$ python -q
>>> import numpy as np
>>> import numpy.linalg as la
>>> np.set_printoptions(precision=3, suppress=True, linewidth=120, legacy="1.25")
>>> def rd(a):
...     return np.round(a, 3) + 0
... 
>>> m1 = np.load("block3.npy")
>>> print(m1)
[[ 4  4  4  4  4  4]
 [ 4  8  8  8  8  8]
 [ 4  8 12 12 12 12]
 [ 4  8 12 16 16 16]
 [ 4  8 12 16 20 20]
 [ 4  8 12 16 20 24]]
>>> low = la.cholesky(m1)
>>> print(la.eigvalsh(m1).min() > 0)
True
>>> print(rd(m1 / np.sqrt(np.outer(np.diag(m1), np.diag(m1)))))
[[1.    0.707 0.577 0.5   0.447 0.408]
 [0.707 1.    0.816 0.707 0.632 0.577]
 [0.577 0.816 1.    0.866 0.775 0.707]
 [0.5   0.707 0.866 1.    0.894 0.816]
 [0.447 0.632 0.775 0.894 1.    0.913]
 [0.408 0.577 0.707 0.816 0.913 1.   ]]
>>> print(np.prod(np.diag(low)) ** 2, rd(la.det(m1)))
4096.0 4096.0
>>> print(np.diag(low) ** 2)
[4. 4. 4. 4. 4. 4.]
>>> print(la.matrix_rank(m1))
6
>>> print(m1 - m1[0])
[[ 0  0  0  0  0  0]
 [ 0  4  4  4  4  4]
 [ 0  4  8  8  8  8]
 [ 0  4  8 12 12 12]
 [ 0  4  8 12 16 16]
 [ 0  4  8 12 16 20]]
>>> print(rd(m1.mean(axis=0)))
[ 4.     7.333 10.    12.    13.333 14.   ]
>>> print(np.abs(m1).max())
24
>>> rng = np.random.default_rng(315906)
>>> M2 = m1 + rng.integers(-2, 3, (6, 1)) @ rng.integers(-2, 3, (1, 6))
>>> print(M2)
[[ 4  2  4  4  6  4]
 [ 4  7  8  8  9  8]
 [ 4 10 12 12 10 12]
 [ 4  6 12 16 18 16]
 [ 4 10 12 16 18 20]
 [ 4  9 12 16 19 24]]
>>> print(M2 - m1)
[[ 0 -2  0  0  2  0]
 [ 0 -1  0  0  1  0]
 [ 0  2  0  0 -2  0]
 [ 0 -2  0  0  2  0]
 [ 0  2  0  0 -2  0]
 [ 0  1  0  0 -1  0]]
>>> print(la.matrix_rank(M2 - m1, tol=1e-8))
1
>>> print(rd(la.svd(M2 - m1, compute_uv=False)))
[6. 0. 0. 0. 0. 0.]
>>> print(rd(la.norm(m1[3], 1)), rd(la.norm(m1[3], np.inf)))
72.0 16.0
>>> print(rd(la.norm(m1, axis=0)))
[ 9.798 18.33  25.612 31.496 35.777 38.158]
>>> print(rd(la.norm(m1[3] - m1[5])))
8.944
>>> print(rd(la.norm(m1, 2)))
68.827
>>> print(rd(la.norm(m1) ** 2 / la.norm(m1, 2) ** 2))
1.017
>>> vals, evecs = la.eigh(m1)
>>> print(rd(evecs.T @ m1 @ evecs))
[[ 1.061  0.     0.     0.     0.     0.   ]
 [ 0.     1.275  0.     0.     0.     0.   ]
 [ 0.     0.     1.785  0.     0.     0.   ]
 [ 0.     0.     0.     3.099  0.     0.   ]
 [ 0.     0.     0.     0.     7.953  0.   ]
 [ 0.     0.     0.     0.     0.    68.827]]
>>> print(rd(la.eigvalsh(m1 @ m1)))
[   1.125    1.627    3.186    9.603   63.244 4737.215]
>>> print(rd(vals))
[ 1.061  1.275  1.785  3.099  7.953 68.827]
>>> print((vals > 1e-8).sum(), (vals < -1e-8).sum())
6 0
>>> print(rd(la.eigvalsh(m1 + 2 * np.eye(6))))
[ 3.061  3.275  3.785  5.099  9.953 70.827]
>>> print(rd(la.svd(m1, compute_uv=False)))
[68.827  7.953  3.099  1.785  1.275  1.061]
>>> W0 = np.loadtxt("a.csv", delimiter=",")
>>> print(W0)
[[ 3. -6.  0.  0.]
 [ 0.  7.  0.  0.]
 [ 0.  0.  3. -6.]
 [ 0.  0.  0.  7.]]
>>> print(rd(np.sort(la.eigvals(W0))))
[3. 3. 7. 7.]
>>> print(la.matrix_rank(W0 - W0[0, 0] * np.eye(4)))
2
>>> print(np.poly(W0))
[   1.  -20.  142. -420.  441.]
>>> print(rd(la.det(W0[::-1])))
441.0
>>> print(rd(la.det(2 * W0)), rd(la.det(W0)))
7056.0 441.0
>>> print(np.einsum("ij,ji->", W0, W0))
116.0
>>> print(rd(la.eigvals(W0).sum().real))
20.0
>>> print(np.flatnonzero(la.matrix_power((W0 != 0) + (W0.T != 0) + np.eye(4), 4)[2]))
[2 3]
>>> print((la.matrix_power((W0 != 0) + (W0.T != 0) + np.eye(4), 4) > 0).astype(int))
[[1 1 0 0]
 [1 1 0 0]
 [0 0 1 1]
 [0 0 1 1]]
>>> M2 = np.array([[-2, -5, -4, 2, 3, -4],
...     [-3, 5, 5, -3, 2, 5],
...     [-3, -1, 3, 1, -1, 5],
...     [-3, -3, 4, -3, -1, -3],
...     [-2, 1, 1, -3, -4, -5],
...     [5, 5, 0, 2, -1, 1]])
>>> M = np.triu(M2)
>>> print(M)
[[-2 -5 -4  2  3 -4]
 [ 0  5  5 -3  2  5]
 [ 0  0  3  1 -1  5]
 [ 0  0  0 -3 -1 -3]
 [ 0  0  0  0 -4 -5]
 [ 0  0  0  0  0  1]]
>>> print(la.matrix_power(m1, 3))
[[ 5824 11264 16000 19776 22400 23744]
 [11264 21824 31040 38400 43520 46144]
 [16000 31040 44224 54784 62144 65920]
 [19776 38400 54784 67968 77184 81920]
 [22400 43520 62144 77184 87744 93184]
 [23744 46144 65920 81920 93184 99008]]
>>> print(np.trace(m1))
84
